$ ipython --no-banner

In [1]: import numpy as np

In [2]: import numpy.linalg as la

In [3]: np.set_printoptions(suppress=True, linewidth=100)

In [4]: mat = np.loadtxt("arr.csv", delimiter=",")

In [5]: mat
Out[5]: 
array([[ -7.59, -14.55, -13.2 , -11.85,   2.42, -10.38],
       [ -6.09, -14.02, -11.83, -12.49,   1.93, -12.07],
       [ -4.26, -14.74, -11.54,  -9.87,   3.96, -14.68],
       [ -4.72, -14.61, -13.28, -12.69,   3.51, -12.7 ],
       [ -3.74, -16.14, -12.4 , -10.79,   1.26, -11.94],
       [ -6.71, -15.15, -12.67, -11.67,   3.83, -13.61],
       [ -6.02, -14.8 , -11.48, -12.82,   3.04, -10.71],
       [ -5.91, -14.14, -12.21, -10.57,   1.7 , -12.37],
       [ -6.3 , -14.26, -12.6 , -10.4 ,   2.8 , -12.78],
       [ -5.48, -14.51, -11.65, -10.68,   2.98, -12.83],
       [ -6.27, -15.94, -12.43, -12.06,   3.8 , -12.11],
       [ -5.58, -13.67, -11.27, -13.4 ,   4.76, -11.32],
       [ -6.82, -15.82, -11.14, -12.32,   2.06, -12.57],
       [ -7.86, -12.88, -13.67, -12.49,   1.62, -12.55],
       [ -7.69, -14.95, -12.94, -11.33,   3.19, -12.23],
       [ -8.38, -16.28, -12.72, -10.96,   3.16, -11.05],
       [ -6.56, -15.77, -10.86, -12.6 ,   2.64, -11.37],
       [ -8.41, -17.19, -11.71, -11.28,   2.95, -13.16],
       [ -4.93, -17.16, -10.78, -12.12,   2.75, -13.45],
       [ -6.11, -15.77, -11.39, -12.66,   3.28, -11.89]])

In [6]: blk = np.stack([mat, -2 * mat, mat[::-1]])

In [7]: (blk @ mat.T).shape
Out[7]: (3, 20, 20)

In [8]: la.matrix_rank(blk)
Out[8]: array([6, 6, 6])

In [9]: U, sig, Vh = la.svd(mat)

In [10]: np.argmax(sig[:-1] / (sig[1:] + 1e-6)) + 1
Out[10]: np.int64(1)

In [11]: B = U[:, :1] @ np.diag(sig[:1]) @ Vh[:1]

In [12]: la.matrix_rank(mat, rtol=0.05)
Out[12]: np.int64(2)

In [13]: print(round(float(la.norm(mat - B, 2)), 2), round(float(sig[1]), 2))
6.28 6.28

In [14]: np.round(np.abs(mat - B).max(), 2)
Out[14]: np.float64(2.65)

In [15]: la.matrix_rank(B)
Out[15]: np.int64(1)
